$ ipython --no-banner

In [1]: import numpy as np

In [2]: np.set_printoptions(suppress=True, linewidth=100)

In [3]: rnd = lambda a: np.round(a, 2) + 0

In [4]: K = np.load("m.npy")

In [5]: K
Out[5]: 
array([[ 7., -6., -2.,  5.],
       [ 0.,  5.,  6., -2.],
       [ 0.,  5., -7., -8.],
       [ 0., -1.,  9., -7.]])

In [6]: r0 = np.array([1, 5, -3, 2])

In [7]: Y = K + np.outer(r0, np.eye(4)[0])

In [8]: Y
Out[8]: 
array([[ 8., -6., -2.,  5.],
       [ 5.,  5.,  6., -2.],
       [-3.,  5., -7., -8.],
       [ 2., -1.,  9., -7.]])

In [9]: rnd(np.linalg.det(Y) / np.linalg.det(K)), rnd(1 + np.linalg.solve(K, r0)[0])
Out[9]: (np.float64(1.54), np.float64(1.54))

In [10]: x0 = np.array([-2, -2, 3, 3])

In [11]: a = np.maximum(Y @ x0, 0)

In [12]: Y * (a > 1e-9)[:, None]
Out[12]: 
array([[ 8., -6., -2.,  5.],
       [ 0.,  0.,  0., -0.],
       [-0.,  0., -0., -0.],
       [ 2., -1.,  9., -7.]])

In [13]: rnd(np.linalg.det(K))
Out[13]: np.float64(5509.0)

In [14]: rnd(np.sort(np.abs(np.linalg.eigvals(K))))
Out[14]: array([ 6.53,  7.  , 10.98, 10.98])

In [15]: np.allclose(K @ K.T, K.T @ K)
Out[15]: False

In [16]: rnd(np.abs(np.linalg.eigvals(K)).max())
Out[16]: np.float64(10.98)

In [17]: (K + K.T) / 2
Out[17]: 
array([[ 7. , -3. , -1. ,  2.5],
       [-3. ,  5. ,  5.5, -1.5],
       [-1. ,  5.5, -7. ,  0.5],
       [ 2.5, -1.5,  0.5, -7. ]])

In [18]: np.trace(K)
Out[18]: np.float64(-2.0)

In [19]: np.count_nonzero(K)
Out[19]: np.int64(13)

In [20]: K.sum(axis=0)
Out[20]: array([  7.,   3.,   6., -12.])

In [21]: np.abs(K).max()
Out[21]: np.float64(9.0)

In [22]: np.diff(K, axis=0)
Out[22]: 
array([[ -7.,  11.,   8.,  -7.],
       [  0.,   0., -13.,  -6.],
       [  0.,  -6.,  16.,   1.]])

In [23]: K - K[0]
Out[23]: 
array([[  0.,   0.,   0.,   0.],
       [ -7.,  11.,   8.,  -7.],
       [ -7.,  11.,  -5., -13.],
       [ -7.,   5.,  11., -12.]])

In [24]: K.mean(axis=0)
Out[24]: array([ 1.75,  0.75,  1.5 , -3.  ])
